>>> import numpy as np
>>> np.set_printoptions(precision=4, suppress=True, linewidth=160)
>>> def rd(a):
...     return np.round(a, 4) + 0
... 
>>> K = np.loadtxt("arr.csv", delimiter=",")
>>> print(K)
[[ 1.   2.5  2.1  1.7  1.2 -1.   1.1 -2.3  0.   0.3]
 [-0.2  0.7  1.6  1.2  0.   0.3  0.1  1.1 -1.8  0.4]
 [ 0.2 -1.1  2.  -0.5  0.5 -2.3  0.5 -0.2 -2.1 -1.6]
 [ 0.3  0.8  0.6  0.6 -0.7 -1.5 -0.5  1.3  6.3 -1.6]
 [-0.3  0.4  0.8 -0.8  1.7 -1.2  1.1 -1.   5.7 -0.3]
 [ 0.9  0.6 -0.5 -1.  -0.9  1.2  0.3 -1.6 -7.2  1.5]
 [ 1.8  0.8 -1.6 -0.3  1.4  0.3  0.   0.9 -0.6 -0.1]]
>>> W1 = np.array([[-2, -3, 2, 8, -8],
...     [4, -9, -4, -5, 4],
...     [7, 9, 4, -1, -3],
...     [-6, 2, -5, -5, 7],
...     [-9, 1, -6, -6, -5],
...     [1, 4, -4, -9, -8],
...     [-8, -6, 1, 4, -4],
...     [7, 6, -1, 1, 2],
...     [-7, -5, -5, 1, -7],
...     [-3, -8, 0, 1, -5]])
>>> b = np.array([0, -4, -5, 0, 4])
>>> H = np.maximum(K @ W1 + b, 0)
>>> print(rd((H > 0).mean(axis=0)))
[0.4286 0.2857 0.2857 0.5714 0.5714]
>>> W2 = np.array([[2, 2, 1], [2, 0, 0], [1, 2, 2], [1, 2, 2], [1, 2, 1]])
>>> print((H @ W2).round(6).argmax(axis=1))
[1 0 1 1 1 1 1]
>>> r0 = np.array([-1, 1, 0, 0, 3, 0, -1]) + 0.5
>>> F = np.outer(r0, r0) / (r0 @ r0)
>>> print(rd(F))
[[ 0.0159 -0.0476 -0.0159 -0.0159 -0.1111 -0.0159  0.0159]
 [-0.0476  0.1429  0.0476  0.0476  0.3333  0.0476 -0.0476]
 [-0.0159  0.0476  0.0159  0.0159  0.1111  0.0159 -0.0159]
 [-0.0159  0.0476  0.0159  0.0159  0.1111  0.0159 -0.0159]
 [-0.1111  0.3333  0.1111  0.1111  0.7778  0.1111 -0.1111]
 [-0.0159  0.0476  0.0159  0.0159  0.1111  0.0159 -0.0159]
 [ 0.0159 -0.0476 -0.0159 -0.0159 -0.1111 -0.0159  0.0159]]
>>> rng = np.random.default_rng(13)
>>> idx = rng.permutation(7)
>>> print(idx)
[3 0 2 6 5 1 4]
>>> B = F[idx][:, idx]
>>> print(np.trace(B))
1.0
>>> print(np.abs(np.diag(np.linalg.qr(F)[1])) > 1e-9)
[ True False False False False False False]
>>> print(rd(np.trace(np.linalg.pinv(F) @ F)))
1.0
>>> print(np.linalg.lstsq(F[:-1].T, F[-1])[2])
1
>>> print(rd(F @ np.linalg.pinv(F) @ F))
[[ 0.0159 -0.0476 -0.0159 -0.0159 -0.1111 -0.0159  0.0159]
 [-0.0476  0.1429  0.0476  0.0476  0.3333  0.0476 -0.0476]
 [-0.0159  0.0476  0.0159  0.0159  0.1111  0.0159 -0.0159]
 [-0.0159  0.0476  0.0159  0.0159  0.1111  0.0159 -0.0159]
 [-0.1111  0.3333  0.1111  0.1111  0.7778  0.1111 -0.1111]
 [-0.0159  0.0476  0.0159  0.0159  0.1111  0.0159 -0.0159]
 [ 0.0159 -0.0476 -0.0159 -0.0159 -0.1111 -0.0159  0.0159]]
>>> x0 = np.array([-2, -1, 0, -3, 1, 0, -1])
>>> print(rd((x0 - F @ x0) @ (F @ x0)))
0.0
>>> print(rd(np.linalg.eigvalsh(2 * F - np.eye(7))))
[-1. -1. -1. -1. -1. -1.  1.]
>>> print(rd(F @ x0))
[-0.0635  0.1905  0.0635  0.0635  0.4444  0.0635 -0.0635]
>>> print(rd(np.eye(7) - F))
[[ 0.9841  0.0476  0.0159  0.0159  0.1111  0.0159 -0.0159]
 [ 0.0476  0.8571 -0.0476 -0.0476 -0.3333 -0.0476  0.0476]
 [ 0.0159 -0.0476  0.9841 -0.0159 -0.1111 -0.0159  0.0159]
 [ 0.0159 -0.0476 -0.0159  0.9841 -0.1111 -0.0159  0.0159]
 [ 0.1111 -0.3333 -0.1111 -0.1111  0.2222 -0.1111  0.1111]
 [ 0.0159 -0.0476 -0.0159 -0.0159 -0.1111  0.9841  0.0159]
 [-0.0159  0.0476  0.0159  0.0159  0.1111  0.0159  0.9841]]
>>> print(np.trace(F))
1.0
>>> W0 = np.load("run14.npy")
>>> print(W0)
[[ -0.1   0.3  -1.1  -0.3]
 [ -0.7   1.1   0.4  -1.4]
 [  1.1  -0.4   0.7  -1.1]
 [ -0.7  -0.1   0.7   1. ]
 [  2.5   0.1   0.5  -2. ]
 [  1.3  -1.    0.7   0.7]
 [ -1.7  -0.3   0.8  -1.5]
 [ -0.8  -1.9   0.    1.2]
 [  0.4  -2.3   0.5   0.8]
 [  0.1   0.8  -0.6  -1.2]
 [  0.2   0.1  -0.8   2.6]
 [ -0.3   0.6  -3.    0.6]
 [  0.3   1.5  -0.5   0. ]
 [  0.7   0.9  -0.6   0.1]
 [  0.2  -0.3   0.1   1.6]
 [  2.5  -0.6  -0.2  -0.8]
 [  0.9   0.1  -1.9  -1. ]
 [ -0.4   0.6   1.   -0.1]
 [  0.    0.6  -1.8   0.8]
 [ -0.7   2.   -0.4   1.5]
 [  1.6  -0.1  -0.9   1.3]
 [  0.3  -0.3   1.3  -0.6]
 [  1.1   2.   -0.2  -0.9]
 [ -0.6  -0.4   1.    0.4]
 [ -0.5   0.7  -1.1  -1.5]
 [ -1.5  -0.5   0.9   1. ]
 [  0.7   0.    0.    0.6]
 [  0.4   0.    0.5  -0.2]
 [  0.2  -1.4   0.1  -0.3]
 [  0.9  -0.3  -0.3   0.4]
 [  0.3  -1.    0.5  -0.9]
 [  1.4  -0.7  -0.2  -2.7]
 [ -1.8  -1.   -0.1   0.3]
 [ -0.7  -0.4   0.4  -3. ]
 [  2.  -11.    0.    2. ]]
>>> idx = rng.permutation(4)
>>> B = W0[:, idx] * rng.choice([-1, 1], 4)
>>> print(B)
[[ -0.1   0.3  -1.1  -0.3]
 [ -0.7   1.1   0.4  -1.4]
 [  1.1  -0.4   0.7  -1.1]
 [ -0.7  -0.1   0.7   1. ]
 [  2.5   0.1   0.5  -2. ]
 [  1.3  -1.    0.7   0.7]
 [ -1.7  -0.3   0.8  -1.5]
 [ -0.8  -1.9   0.    1.2]
 [  0.4  -2.3   0.5   0.8]
 [  0.1   0.8  -0.6  -1.2]
 [  0.2   0.1  -0.8   2.6]
 [ -0.3   0.6  -3.    0.6]
 [  0.3   1.5  -0.5   0. ]
 [  0.7   0.9  -0.6   0.1]
 [  0.2  -0.3   0.1   1.6]
 [  2.5  -0.6  -0.2  -0.8]
 [  0.9   0.1  -1.9  -1. ]
 [ -0.4   0.6   1.   -0.1]
 [  0.    0.6  -1.8   0.8]
 [ -0.7   2.   -0.4   1.5]
 [  1.6  -0.1  -0.9   1.3]
 [  0.3  -0.3   1.3  -0.6]
 [  1.1   2.   -0.2  -0.9]
 [ -0.6  -0.4   1.    0.4]
 [ -0.5   0.7  -1.1  -1.5]
 [ -1.5  -0.5   0.9   1. ]
 [  0.7   0.    0.    0.6]
 [  0.4   0.    0.5  -0.2]
 [  0.2  -1.4   0.1  -0.3]
 [  0.9  -0.3  -0.3   0.4]
 [  0.3  -1.    0.5  -0.9]
 [  1.4  -0.7  -0.2  -2.7]
 [ -1.8  -1.   -0.1   0.3]
 [ -0.7  -0.4   0.4  -3. ]
 [  2.  -11.    0.    2. ]]
>>> left, _, vt = np.linalg.svd(W0.T @ B)
>>> print(idx)
[0 1 2 3]
>>> print(rd(left @ vt))
[[1. 0. 0. 0.]
 [0. 1. 0. 0.]
 [0. 0. 1. 0.]
 [0. 0. 0. 1.]]
>>> x0 = np.array([-2, 0, 5, -4])
>>> y = W0 @ x0
>>> b, lr = np.zeros(4), 1 / np.linalg.norm(W0, 2) ** 2
>>> for i in range(10):
...     b -= lr * W0.T @ (W0 @ b - y)
...     if i % 2 == 0: print(i, round(np.linalg.norm(W0 @ b - y), 4))
... 
0 31.4405
2 17.1942
4 9.8459
6 5.8663
8 3.6251
>>> print(rd(np.linalg.cond(W0)))
2.7177
>>> hat = W0 @ np.linalg.solve(W0.T @ W0, W0.T)
>>> print(np.allclose(hat @ hat, hat))
True
>>> Xs = W0 - W0.mean(axis=0)
>>> left, sigma, vt = np.linalg.svd(Xs, full_matrices=False)
>>> print(rd(Xs.mean(axis=0)))
[0. 0. 0. 0.]
>>> print((np.sign(left[:, 0]) == np.sign(left[0, 0])).astype(int))
[1 1 1 1 1 0 1 0 0 1 0 1 1 1 0 0 1 1 1 1 0 1 1 0 1 0 1 1 0 0 0 1 0 1 0]
>>> print(rd(np.abs(vt[-1])))
[0.4684 0.2089 0.797  0.319 ]
>>> print(rd(sigma ** 2 / (sigma ** 2).sum()))
[0.5799 0.2033 0.1365 0.0803]
>>> print(np.searchsorted(np.cumsum(sigma ** 2) / (sigma ** 2).sum(), 0.9) + 1)
3
>>> print(rd(vt[0] * np.sign(vt[0, np.abs(vt[0]).argmax()])))
[-0.1468  0.9588 -0.0722 -0.2321]
>>> print(np.abs(left[:, 0]).argmax())
34
>>> print(rd(sigma))
[12.5217  7.4141  6.0754  4.66  ]
>>> print(np.linalg.matrix_rank(Xs))
4
>>> A = np.load("a.npy")
>>> print(A)
[[-1.  0.  0.  0.  0.]
 [ 0.  1.  0.  0.  0.]
 [ 0.  0.  1.  0.  0.]
 [ 0.  0.  0.  1.  0.]
 [ 0.  0.  0.  0. -1.]]
>>> vals, vecs = np.linalg.eigh(A)
>>> x0 = np.array([2, 1, 4, 0, 1])
>>> print(x0 @ A @ x0)
12.0
>>> print(np.all(np.linalg.eigvalsh(A) > 0))
False
>>> print(rd(np.linalg.eigvalsh(A).min()))
-1.0
>>> print((A != 0).astype(int))
[[1 0 0 0 0]
 [0 1 0 0 0]
 [0 0 1 0 0]
 [0 0 0 1 0]
 [0 0 0 0 1]]
>>> print(A @ A)
[[1. 0. 0. 0. 0.]
 [0. 1. 0. 0. 0.]
 [0. 0. 1. 0. 0.]
 [0. 0. 0. 1. 0.]
 [0. 0. 0. 0. 1.]]
>>> vals, vecs = np.linalg.eigh(A)
>>> print(rd(np.linalg.svd(A, compute_uv=False)))
[1. 1. 1. 1. 1.]
>>> print(vecs.T @ A @ vecs)
[[-1.  0.  0.  0.  0.]
 [ 0. -1.  0.  0.  0.]
 [ 0.  0.  1.  0.  0.]
 [ 0.  0.  0.  1.  0.]
 [ 0.  0.  0.  0.  1.]]
>>> print(np.unique(vals.round(6) + 0, return_counts=True)[1])
[2 3]
>>> print(vecs @ np.diag(vals) @ vecs.T)
[[-1.  0.  0.  0.  0.]
 [ 0.  1.  0.  0.  0.]
 [ 0.  0.  1.  0.  0.]
 [ 0.  0.  0.  1.  0.]
 [ 0.  0.  0.  0. -1.]]
>>> print(vals.sum(), np.trace(A))
1.0 1.0
>>> print((vals > 1e-8).sum(), (vals < -1e-8).sum())
3 2
>>> t = np.radians(15)
>>> r_ = np.eye(5)
>>> r_[2, 2] = r_[1, 1] = np.cos(t)
>>> r_[2, 1], r_[1, 2] = -np.sin(t), np.sin(t)
>>> print(rd(r_))
[[ 1.      0.      0.      0.      0.    ]
 [ 0.      0.9659  0.2588  0.      0.    ]
 [ 0.     -0.2588  0.9659  0.      0.    ]
 [ 0.      0.      0.      1.      0.    ]
 [ 0.      0.      0.      0.      1.    ]]
>>> B = A @ r_.T
>>> print(np.allclose(A @ A.T, B @ B.T))
True
>>> print(rd(np.linalg.det(r_)), rd(np.trace(r_)))
1.0 4.9319
>>> print(rd(B))
[[-1.      0.      0.      0.      0.    ]
 [ 0.      0.9659 -0.2588  0.      0.    ]
 [ 0.      0.2588  0.9659  0.      0.    ]
 [ 0.      0.      0.      1.      0.    ]
 [ 0.      0.      0.      0.     -1.    ]]
